% python3 -q
>>> import numpy as np
>>> import numpy.linalg as la
>>> np.set_printoptions(suppress=True, linewidth=200)
>>> rd = lambda a: np.round(a, 2) + 0
>>> X = np.loadtxt("block6.csv", delimiter=",")
>>> X
array([[ 0.,  0.,  1., -7., -7.,  5.,  5.,  2.,  0.],
       [ 0.,  0.,  5.,  8.,  2., -4.,  6.,  5.,  4.],
       [ 1.,  5.,  0.,  0.,  0.,  0.,  0.,  0.,  0.],
       [-7.,  8.,  0.,  0.,  0.,  0.,  0.,  0.,  0.],
       [-7.,  2.,  0.,  0.,  0.,  0.,  0.,  0.,  0.],
       [ 5., -4.,  0.,  0.,  0.,  0.,  0.,  0.,  0.],
       [ 5.,  6.,  0.,  0.,  0.,  0.,  0.,  0.,  0.],
       [ 2.,  5.,  0.,  0.,  0.,  0.,  0.,  0.,  0.],
       [ 0.,  4.,  0.,  0.,  0.,  0.,  0.,  0.,  0.]])
>>> rd(la.norm(X, axis=0))
array([12.37, 13.64,  5.1 , 10.63,  7.28,  6.4 ,  7.81,  5.39,  4.  ])
>>> rd(la.norm(X, axis=1))
array([12.37, 13.64,  5.1 , 10.63,  7.28,  6.4 ,  7.81,  5.39,  4.  ])
>>> rd(la.norm(X, 1)), rd(la.norm(X, np.inf))
(np.float64(34.0), np.float64(34.0))
>>> X[0] @ X[8]
np.float64(0.0)
>>> rd(la.norm(X, "nuc"))
np.float64(51.54)
>>> la.norm(X, axis=1).argmax()
np.int64(1)
>>> np.argsort(-la.norm(X, axis=0).round(6), kind="stable")[:3]
array([1, 0, 3])
>>> print([round(float(x), 2) for x in la.svd(X, compute_uv=False)[:3]])
[14.75, 14.75, 11.03]
>>> rng = np.random.default_rng(73873)
>>> labels = rng.permutation(9)
>>> print(labels)
[7 3 6 4 2 8 5 0 1]
>>> Y = X[labels][:, labels]
>>> np.allclose(Y, X)
False
>>> Y
array([[ 0.,  0.,  0.,  0.,  0.,  0.,  0.,  2.,  5.],
       [ 0.,  0.,  0.,  0.,  0.,  0.,  0., -7.,  8.],
       [ 0.,  0.,  0.,  0.,  0.,  0.,  0.,  5.,  6.],
       [ 0.,  0.,  0.,  0.,  0.,  0.,  0., -7.,  2.],
       [ 0.,  0.,  0.,  0.,  0.,  0.,  0.,  1.,  5.],
       [ 0.,  0.,  0.,  0.,  0.,  0.,  0.,  0.,  4.],
       [ 0.,  0.,  0.,  0.,  0.,  0.,  0.,  5., -4.],
       [ 2., -7.,  5., -7.,  1.,  0.,  5.,  0.,  0.],
       [ 5.,  8.,  6.,  2.,  5.,  4., -4.,  0.,  0.]])
>>> np.diag(Y)
array([0., 0., 0., 0., 0., 0., 0., 0., 0.])
>>> U, s, Vt = la.svd(X, full_matrices=False)
>>> rd(s)
array([14.75, 14.75, 11.03, 11.03,  0.  ,  0.  ,  0.  ,  0.  ,  0.  ])
>>> np.allclose(U * s @ Vt, X)
True
>>> (s > 1e-8).sum()
np.int64(4)
>>> U.shape, s.shape, Vt.shape
((9, 9), (9,), (9, 9))
>>> rd(np.cumsum(s ** 2) / np.sum(s ** 2))
array([0.32, 0.64, 0.82, 1.  , 1.  , 1.  , 1.  , 1.  , 1.  ])
>>> print(rd(U.T @ X @ Vt.T))
[[14.75  0.    0.    0.    0.    0.    0.    0.    0.  ]
 [ 0.   14.75  0.    0.    0.    0.    0.    0.    0.  ]
 [ 0.    0.   11.03  0.    0.    0.    0.    0.    0.  ]
 [ 0.    0.    0.   11.03  0.    0.    0.    0.    0.  ]
 [ 0.    0.    0.    0.    0.    0.    0.    0.    0.  ]
 [ 0.    0.    0.    0.    0.    0.    0.    0.    0.  ]
 [ 0.    0.    0.    0.    0.    0.    0.    0.    0.  ]
 [ 0.    0.    0.    0.    0.    0.    0.    0.    0.  ]
 [ 0.    0.    0.    0.    0.    0.    0.    0.    0.  ]]
>>> print(rd(la.eigvalsh(X).min()))
-14.75
>>> W0 = np.loadtxt("x.csv", delimiter=",")
>>> W0
array([[2., 0., 0., 0., 0., 0., 0., 0., 0., 0., 0., 0.],
       [2., 3., 0., 0., 0., 0., 0., 0., 0., 0., 0., 0.],
       [5., 3., 0., 0., 0., 0., 0., 0., 0., 0., 0., 0.],
       [4., 2., 2., 1., 0., 0., 0., 0., 0., 0., 0., 0.],
       [3., 5., 5., 0., 2., 0., 0., 0., 0., 0., 0., 0.],
       [2., 3., 3., 2., 0., 3., 0., 0., 0., 0., 0., 0.],
       [4., 3., 3., 3., 2., 5., 4., 0., 0., 0., 0., 0.],
       [2., 1., 2., 3., 3., 4., 3., 1., 0., 0., 0., 0.],
       [3., 1., 0., 3., 3., 3., 3., 4., 1., 0., 0., 0.],
       [0., 2., 2., 4., 2., 5., 2., 0., 1., 5., 0., 0.],
       [4., 2., 0., 2., 0., 0., 5., 4., 1., 3., 5., 0.],
       [4., 1., 0., 2., 3., 5., 1., 0., 4., 3., 3., 5.]])
>>> U, s, Vt = la.svd(W0)
>>> vecs = Vt[:(s > 1e-8).sum()]
>>> vec = W0[0] + -2 * W0[2] + rng.integers(2) * np.eye(12)[2]
>>> print(vec)
[-8. -6.  0.  0.  0.  0.  0.  0.  0.  0.  0.  0.]
>>> la.matrix_rank(np.vstack([W0, vec]))
np.int64(11)
>>> print(rd(la.norm(vec - vecs.T @ vecs @ vec)))
0.0
>>> rd(np.diag(vecs.T @ vecs))
array([1.  , 1.  , 1.  , 0.99, 0.99, 1.  , 0.99, 0.93, 0.57, 0.96, 0.95, 0.61])
>>> print(rd(np.sort(la.eigvals(W0))))
[0. 1. 1. 1. 2. 2. 3. 3. 4. 5. 5. 5.]
>>> W0 @ W0
array([[ 4.,  0.,  0.,  0.,  0.,  0.,  0.,  0.,  0.,  0.,  0.,  0.],
       [10.,  9.,  0.,  0.,  0.,  0.,  0.,  0.,  0.,  0.,  0.,  0.],
       [16.,  9.,  0.,  0.,  0.,  0.,  0.,  0.,  0.,  0.,  0.,  0.],
       [26., 14.,  2.,  1.,  0.,  0.,  0.,  0.,  0.,  0.,  0.,  0.],
       [47., 40., 10.,  0.,  4.,  0.,  0.,  0.,  0.,  0.,  0.,  0.],
       [39., 31., 13.,  8.,  0.,  9.,  0.,  0.,  0.,  0.,  0.,  0.],
       [73., 61., 43., 25., 12., 35., 16.,  0.,  0.,  0.,  0.,  0.],
       [59., 52., 44., 23., 15., 31., 15.,  1.,  0.,  0.,  0.,  0.],
       [58., 47., 47., 33., 27., 43., 27.,  8.,  1.,  0.,  0.,  0.],
       [57., 62., 49., 43., 21., 53., 21.,  4.,  6., 25.,  0.,  0.],
       [71., 46., 33., 54., 31., 59., 66., 28.,  9., 30., 25.,  0.],
       [85., 61., 43., 55., 41., 72., 42., 28., 30., 39., 30., 25.]])
>>> np.prod(np.diag(W0)), rd(la.det(W0))
(np.float64(0.0), np.float64(0.0))
>>> print(la.matrix_rank(W0 - W0[0, 0] * np.eye(12)))
11
>>> Y = W0 / np.sqrt((W0 ** 2).mean(axis=1, keepdims=True))
>>> la.matrix_rank(Y) == la.matrix_rank(W0)
np.True_
>>> Y = np.array([[-1, 1], [-1, 2]])
>>> arr = np.tile(Y, (2, 2))
>>> print(arr)
[[-1  1 -1  1]
 [-1  2 -1  2]
 [-1  1 -1  1]
 [-1  2 -1  2]]
>>> U, s, Vt = la.svd(arr, full_matrices=False)
>>> np.abs(U[:, 0]).round(6).argmax()
np.int64(1)
>>> rd(Vt @ Vt.T)
array([[1., 0., 0., 0.],
       [0., 1., 0., 0.],
       [0., 0., 1., 0.],
       [0., 0., 0., 1.]])
>>> (s > 1e-8).sum()
np.int64(2)
>>> print(rd(s / s[0]))
[1.   0.15 0.   0.  ]
>>> rd(U.T @ U)
array([[1., 0., 0., 0.],
       [0., 1., 0., 0.],
       [0., 0., 1., 0.],
       [0., 0., 0., 1.]])
>>> print(rd(np.cumsum(s ** 2) / np.sum(s ** 2)))
[0.98 1.   1.   1.  ]
>>> U.shape, s.shape, Vt.shape
((4, 4), (4,), (4, 4))
>>> rd(la.svd(arr, compute_uv=False))
array([5.24, 0.76, 0.  , 0.  ])
>>> np.abs(arr).max()
np.int64(2)
>>> print(arr.sum(axis=0))
[-4  6 -4  6]
>>> arr.shape
(4, 4)
>>> la.matrix_rank(arr)
np.int64(2)
>>> arr.mean(axis=0)
array([-1. ,  1.5, -1. ,  1.5])
>>> arr @ arr
array([[ 0,  2,  0,  2],
       [-2,  6, -2,  6],
       [ 0,  2,  0,  2],
       [-2,  6, -2,  6]])
>>> rd(np.sort(np.abs(la.eigvals(arr))))
array([0.  , 0.  , 1.24, 3.24])
>>> (arr - arr.T) / 2
array([[ 0.,  1.,  0.,  1.],
       [-1.,  0., -1.,  0.],
       [ 0.,  1.,  0.,  1.],
       [-1.,  0., -1.,  0.]])
>>> rd(la.det(arr))
np.float64(0.0)
>>> print(np.trace(arr))
2
>>> np.argsort(-la.norm(arr, axis=0).round(6), kind="stable")[:3]
array([1, 3, 0])
>>> [round(float(x), 2) for x in la.svd(arr, compute_uv=False)[:3]]
[5.24, 0.76, 0.0]
>>> rd(la.norm(arr, 2) / la.norm(arr))
np.float64(0.99)
>>> print(la.matrix_rank(arr, rtol=0.1))
2
>>> vec = np.array([1, 1, 2, -1])
>>> h = np.maximum(arr @ vec, 0)
>>> np.maximum(arr @ vec, 0) - np.maximum(-arr @ vec, 0)
array([-3, -3, -3, -3])
>>> np.flatnonzero(h > 1e-9)
array([], dtype=int64)
>>> print(h)
[0 0 0 0]
>>> print(np.maximum(arr @ (3 * vec), 0))
[0 0 0 0]
>>> arr * (h > 1e-9)[:, None]
array([[0, 0, 0, 0],
       [0, 0, 0, 0],
       [0, 0, 0, 0],
       [0, 0, 0, 0]])
>>> feats = np.loadtxt("out13.csv", delimiter=",")
>>> feats
array([[ -1.18,  -7.34,  -8.97,  -1.3 ,  -2.48,  -1.94],
       [ -5.12,  -2.95,  -1.45,   6.3 ,   1.61,   5.9 ],
       [ -2.12,   1.81,  -1.21,   4.28,   0.01,  -5.62],
       [ -2.01,   2.51,  -2.64,   6.83,  -1.73,  -6.19],
       [  0.65,  -6.46,  -8.69,   0.88,  -3.71,  -1.45],
       [ -0.73,   1.29,  -4.18,   4.57,   0.52,  -4.86],
       [  0.59,  -5.79,  -9.17,   3.52,  -3.58,  -2.61],
       [ -3.81,   0.69,  -1.17,   7.08,   1.79,   5.5 ],
       [ -4.49,  -0.97,  -1.77,   7.35,   1.79,   3.8 ],
       [ -0.96,   0.53,  -2.91,   6.68,  -2.04,  -6.57],
       [ -0.27,   1.98,  -4.37,   3.95,  -1.15,  -6.18],
       [ -1.46,   1.81,  -2.63,   4.12,  -1.7 ,  -6.89],
       [  0.45,  -4.53,  -9.7 ,   0.55,  -0.44,  -1.97],
       [ -1.04,   1.18,  -1.41,   6.39,  -0.34,  -4.13],
       [ -0.77,  -7.39,  -9.88,   1.  ,  -4.03,  -1.7 ],
       [ -0.23,   0.48,  -2.07,   4.09,  -2.75,  -9.31],
       [ -0.14,  -0.02,  -3.63,   6.83,  -1.08,  -6.76],
       [ -4.28,  -0.99,  -2.69,   6.39,  -0.2 ,   7.89],
       [ -3.04,  -1.03,  -0.81,   6.07,   1.92,   6.33],
       [ -0.47,  -4.03,  -8.61,   1.59,  -0.69,  -1.8 ],
       [ -3.89,  -0.57,  -1.36,   7.84,   0.98,   6.32],
       [ -3.8 ,  -1.72,  -1.67,   4.86,   3.46,   5.27],
       [ -1.63,  -6.14,  -8.8 ,   0.68,  -2.13,  -1.25],
       [ -4.84,  -1.74,  -0.88,   7.06,   3.53,   5.32],
       [ -4.68,  -1.78,  -0.08,   7.33,   2.05,   6.75],
       [ -3.59,  -1.94,  -0.43,   5.39,   1.58,   4.07],
       [ -2.57,   1.29,  -4.04,   5.38,  -1.55,  -6.27],
       [  0.73,   1.27,  -2.11,   4.39,  -0.57,  -6.82],
       [ -0.28,   2.34,  -3.19,   4.34,  -1.92,  -4.59],
       [ -1.4 ,  -5.66,  -7.84,   0.99,  -1.29,  -0.78],
       [ -0.73,  -4.68,  -8.69,  -0.43,  -1.87,  -0.11],
       [ -2.66,  -1.67,  -0.87,   7.2 ,   2.59,   7.85],
       [ -4.11,  -1.44,  -0.92,   4.31,   3.61,   5.66],
       [  0.1 ,   2.01,  -3.19,   6.58,   0.63,  -4.06],
       [ -2.29,  -1.47,  -1.33,   5.44,   2.05,   6.83],
       [ -0.57,  -6.37, -10.83,   0.91,  -2.8 ,  -0.75],
       [ -4.36,  -1.62,  -1.56,   7.37,   3.35,   5.98],
       [ -0.21,   1.22,  -2.2 ,   5.35,  -0.42,  -6.09],
       [ -1.82,   1.19,  -2.39,   4.54,  -0.2 ,  -5.71],
       [  0.37,  -5.64,  -8.71,   0.37,  -2.31,  -1.54],
       [ -2.46,  -1.88,  -2.46,   5.89,   2.22,   6.23],
       [ -3.81,  -1.54,  -0.92,   5.36,   1.66,   6.27]])
>>> T = feats.reshape(42, 2, -1)
>>> T.shape
(42, 2, 3)
>>> np.einsum("ihd,jhd->hij", T, T).shape
(2, 42, 42)
>>> mat = np.load("dump.npy")
>>> mat
array([[2, 3, 2, 3, 2, 3],
       [2, 3, 2, 3, 2, 3],
       [1, 2, 1, 2, 1, 2],
       [2, 3, 2, 3, 2, 3],
       [2, 3, 2, 3, 2, 3],
       [1, 2, 1, 2, 1, 2]])
>>> print(rd(la.norm(mat, 2) / la.norm(mat)))
1.0
>>> la.matrix_rank(mat, rtol=0.1)
np.int64(1)
>>> np.argsort(-la.norm(mat, axis=0).round(6), kind="stable")[:3]
array([1, 3, 5])
>>> U, s, Vt = la.svd(mat)
>>> vecs = Vt[:(s > 1e-8).sum()]
>>> vec = mat[2] + -2 * mat[5] + rng.integers(2) * np.eye(6)[1]
>>> print(vec)
[-1. -2. -1. -2. -1. -2.]
>>> rd(np.diag(vecs.T @ vecs))
array([0.33, 0.33, 0.33, 0.33, 0.33, 0.33])
>>> rd(la.norm(vec - vecs.T @ vecs @ vec))
np.float64(0.0)
>>> rd(vecs.T @ vecs)
array([[0.33, 0.  , 0.33, 0.  , 0.33, 0.  ],
       [0.  , 0.33, 0.  , 0.33, 0.  , 0.33],
       [0.33, 0.  , 0.33, 0.  , 0.33, 0.  ],
       [0.  , 0.33, 0.  , 0.33, 0.  , 0.33],
       [0.33, 0.  , 0.33, 0.  , 0.33, 0.  ],
       [0.  , 0.33, 0.  , 0.33, 0.  , 0.33]])
>>> np.allclose(vecs.T @ vecs @ vec, vec)
True
>>> print(la.matrix_rank(np.vstack([mat, vec])))
2
>>> Xs = feats - feats.mean(axis=0)
>>> vecs = la.svd(Xs)[2][:3]
>>> Y = Xs - Xs @ vecs.T @ vecs
>>> rd(la.norm(Y) / la.norm(Xs))
np.float64(0.19)
>>> rd(np.diag(vecs.T @ vecs))
array([0.07, 0.4 , 0.44, 0.79, 0.46, 0.84])
>>> Y = np.array([[0, -4], [0, 2], [-4, 2], [1, -2], [-5, 4], [-1, -3]])
>>> np.vstack([mat, Y.T]).shape
(8, 6)
>>> mat @ Y
array([[-18,  -5],
       [-18,  -5],
       [ -9,  -4],
       [-18,  -5],
       [-18,  -5],
       [ -9,  -4]])
>>> la.matrix_rank(mat @ Y)
np.int64(2)
>>> np.einsum("ij,ij->i", mat, mat)
array([39, 39, 15, 39, 39, 15])
>>> print(la.matrix_rank(np.vstack([mat, Y.T])))
4
>>> np.einsum("ij->j", mat)
array([10, 16, 10, 16, 10, 16])
